$ python -q
>>> import numpy as np
>>> np.set_printoptions(precision=3, suppress=True, linewidth=160)
>>> def rd(a):
...     return np.round(a, 3) + 0
... 
>>> m1 = np.load("a.npy")
>>> m1
array([[ 1.6,  2.5,  0.1,  0.3,  1. ],
       [ 0.4, -5. , -0.2, -0.8, -0.2],
       [-0.8, -1.5,  1.3,  1.2, -0.9],
       [ 1.5,  3.5,  0.4, -1.2, -0.4],
       [-0.2,  4. , -0.4, -2.5, -0.8]])
>>> out = np.array([[-1, 3], [-1, 1]])
>>> Z = np.kron(out, m1)
>>> Z.shape
(10, 10)
>>> rd((m1 - m1.T) / 2)
array([[ 0.  ,  1.05,  0.45, -0.6 ,  0.6 ],
       [-1.05,  0.  ,  0.65, -2.15, -2.1 ],
       [-0.45, -0.65,  0.  ,  0.4 , -0.25],
       [ 0.6 ,  2.15, -0.4 ,  0.  ,  1.05],
       [-0.6 ,  2.1 ,  0.25, -1.05,  0.  ]])
>>> rd(np.sort(np.abs(np.linalg.eigvals(m1))))
array([0.396, 1.552, 1.552, 3.94 , 3.94 ])
>>> print(np.trace(m1))
-4.1
>>> print(rd((m1 + m1.T) / 2))
[[ 1.6   1.45 -0.35  0.9   0.4 ]
 [ 1.45 -5.   -0.85  1.35  1.9 ]
 [-0.35 -0.85  1.3   0.8  -0.65]
 [ 0.9   1.35  0.8  -1.2  -1.45]
 [ 0.4   1.9  -0.65 -1.45 -0.8 ]]
>>> def softmax(z):
...     e = np.exp(z - z.max(axis=-1, keepdims=True))
...     return e / e.sum(axis=-1, keepdims=True)
... 
>>> rd(softmax(10 * m1[2]))
array([0.   , 0.   , 0.731, 0.269, 0.   ])
>>> rd(softmax(m1[2] + -2))
array([0.056, 0.028, 0.455, 0.411, 0.05 ])
>>> print(rd(softmax(m1).sum(axis=1)))
[1. 1. 1. 1. 1.]
>>> print(rd(softmax(m1[2])))
[0.056 0.028 0.455 0.411 0.05 ]
>>> S = m1 @ m1.T / np.sqrt(5)
>>> rd(softmax(S + np.triu(np.full(S.shape, -np.inf), 1)))
array([[1.   , 0.   , 0.   , 0.   , 0.   ],
       [0.   , 1.   , 0.   , 0.   , 0.   ],
       [0.002, 0.422, 0.575, 0.   , 0.   ],
       [0.069, 0.   , 0.   , 0.931, 0.   ],
       [0.001, 0.   , 0.   , 0.058, 0.941]])
>>> softmax(S).round(6).argmax(axis=1)
array([3, 1, 2, 4, 4])
>>> np.einsum("ij,ji->", m1, m1)
np.float64(30.75)
>>> rd(np.linalg.det(m1.T))
np.float64(14.812)
>>> rd(np.linalg.det(m1[::-1]))
np.float64(14.812)
>>> rd(np.linalg.eigvals(m1).sum().real)
np.float64(-4.1)
>>> np.kron(np.eye(2, dtype=int), m1)
array([[ 1.6,  2.5,  0.1,  0.3,  1. ,  0. ,  0. ,  0. ,  0. ,  0. ],
       [ 0.4, -5. , -0.2, -0.8, -0.2,  0. , -0. , -0. , -0. , -0. ],
       [-0.8, -1.5,  1.3,  1.2, -0.9, -0. , -0. ,  0. ,  0. , -0. ],
       [ 1.5,  3.5,  0.4, -1.2, -0.4,  0. ,  0. ,  0. , -0. , -0. ],
       [-0.2,  4. , -0.4, -2.5, -0.8, -0. ,  0. , -0. , -0. , -0. ],
       [ 0. ,  0. ,  0. ,  0. ,  0. ,  1.6,  2.5,  0.1,  0.3,  1. ],
       [ 0. , -0. , -0. , -0. , -0. ,  0.4, -5. , -0.2, -0.8, -0.2],
       [-0. , -0. ,  0. ,  0. , -0. , -0.8, -1.5,  1.3,  1.2, -0.9],
       [ 0. ,  0. ,  0. , -0. , -0. ,  1.5,  3.5,  0.4, -1.2, -0.4],
       [-0. ,  0. , -0. , -0. , -0. , -0.2,  4. , -0.4, -2.5, -0.8]])
>>> rng = np.random.default_rng(24)
>>> idx = rng.permutation(5)
>>> out = m1[:, idx] * rng.choice([-1, 1], 5)
>>> out
array([[ 0.3, -0.1,  2.5,  1. ,  1.6],
       [-0.8,  0.2, -5. , -0.2,  0.4],
       [ 1.2, -1.3, -1.5, -0.9, -0.8],
       [-1.2, -0.4,  3.5, -0.4,  1.5],
       [-2.5,  0.4,  4. , -0.8, -0.2]])
>>> U, _, vt = np.linalg.svd(m1.T @ out)
>>> rd(U @ vt)
array([[ 0.,  0.,  0.,  0.,  1.],
       [ 0.,  0.,  1.,  0.,  0.],
       [ 0., -1.,  0.,  0.,  0.],
       [ 1.,  0.,  0.,  0.,  0.],
       [ 0.,  0.,  0.,  1.,  0.]])
>>> rd(np.linalg.lstsq(m1, out)[0])
array([[ 0.,  0.,  0.,  0.,  1.],
       [ 0.,  0.,  1.,  0.,  0.],
       [ 0., -1.,  0.,  0.,  0.],
       [ 1.,  0.,  0.,  0.,  0.],
       [ 0.,  0.,  0.,  1.,  0.]])
>>> idx
array([3, 2, 1, 4, 0])
>>> X = np.triu(rng.random((6, 6)) < 0.4, 1).astype(int)
>>> X = X + X.T
>>> X
array([[0, 1, 0, 0, 0, 0],
       [1, 0, 0, 0, 1, 1],
       [0, 0, 0, 0, 0, 1],
       [0, 0, 0, 0, 0, 0],
       [0, 1, 0, 0, 0, 0],
       [0, 1, 1, 0, 0, 0]])
>>> np.all(np.linalg.eigvalsh(X) > 0)
np.False_
>>> np.linalg.cond(X) > 100
np.True_
>>> np.linalg.matrix_rank(X, rtol=0.1)
np.int64(4)
>>> [round(float(x), 3) for x in np.linalg.svd(X, compute_uv=False)[:3]]
[1.848, 1.848, 0.765]
>>> print(np.argsort(-np.linalg.norm(X, axis=0).round(6), kind="stable")[:3])
[1 5 0]
>>> vals, evecs = np.linalg.eigh(X)
>>> x0 = np.array([-1, -2, 2, 2, 4, 0])
>>> rd(np.linalg.eigvalsh(X[1:, 1:]))
array([-1.618, -0.618,  0.   ,  0.618,  1.618])
>>> print((np.sign(evecs[:, -1].round(6)) == np.sign(evecs[0, -1].round(6))).astype(int))
[1 1 1 0 1 1]
>>> rd(x0 @ X @ x0 / (x0 @ x0)), rd(vals[0]), rd(vals[-1])
(np.float64(-0.414), np.float64(-1.848), np.float64(1.848))
>>> np.allclose(X[:-1].T @ np.linalg.lstsq(X[:-1].T, X[-1])[0], X[-1])
False
>>> np.unique(X.round(6), axis=0).shape
(5, 6)
>>> np.linalg.lstsq(X[:-1].T, X[-1])[2]
np.int32(3)
>>> np.abs(np.diag(np.linalg.qr(X)[1])) > 1e-9
array([ True,  True,  True, False, False,  True])
>>> out = np.array([[-3, -8, 2], [-5, -7, -2], [-9, -5, 4]])
>>> E = out - out.T
>>> E
array([[  0,  -3,  11],
       [  3,   0,   3],
       [-11,  -3,   0]])
>>> proj = np.triu(np.array([[2, 0, 0], [2, 0, 1], [0, 3, 3]]), 1) + np.eye(3)
>>> out = proj @ E @ np.linalg.inv(proj)
>>> proj @ E - E @ proj
array([[  0.,   0.,   3.],
       [-11.,  -3.,   0.],
       [  0.,   0.,   3.]])
>>> arr = np.tril(np.array([[2, 1, 0], [0, 1, 2], [0, 0, 1]]), -1) + np.eye(3, dtype=int)
>>> print(arr)
[[1 0 0]
 [0 1 0]
 [0 0 1]]
>>> # symmetric
>>> x0 = np.array([5, 3, 0])
>>> rd(np.linalg.inv(arr))
array([[1., 0., 0.],
       [0., 1., 0.],
       [0., 0., 1.]])
>>> print(arr.T @ (arr @ x0))
[5 3 0]
>>> r0 = np.array([-2, -2, 3])
>>> out = arr + np.outer(r0, np.eye(3)[1])
>>> np.linalg.matrix_rank(out - arr)
np.int64(1)
>>> arr @ arr
array([[1, 0, 0],
       [0, 1, 0],
       [0, 0, 1]])
>>> rd(np.linalg.det(arr))
np.float64(1.0)
>>> (arr != 0).astype(int)
array([[1, 0, 0],
       [0, 1, 0],
       [0, 0, 1]])
>>> rd(np.sort(np.linalg.eigvals(arr).real))
array([1., 1., 1.])
>>> (np.linalg.matrix_power((arr != 0) + (arr.T != 0) + np.eye(3), 3) > 0).astype(int)
array([[1, 0, 0],
       [0, 1, 0],
       [0, 0, 1]])
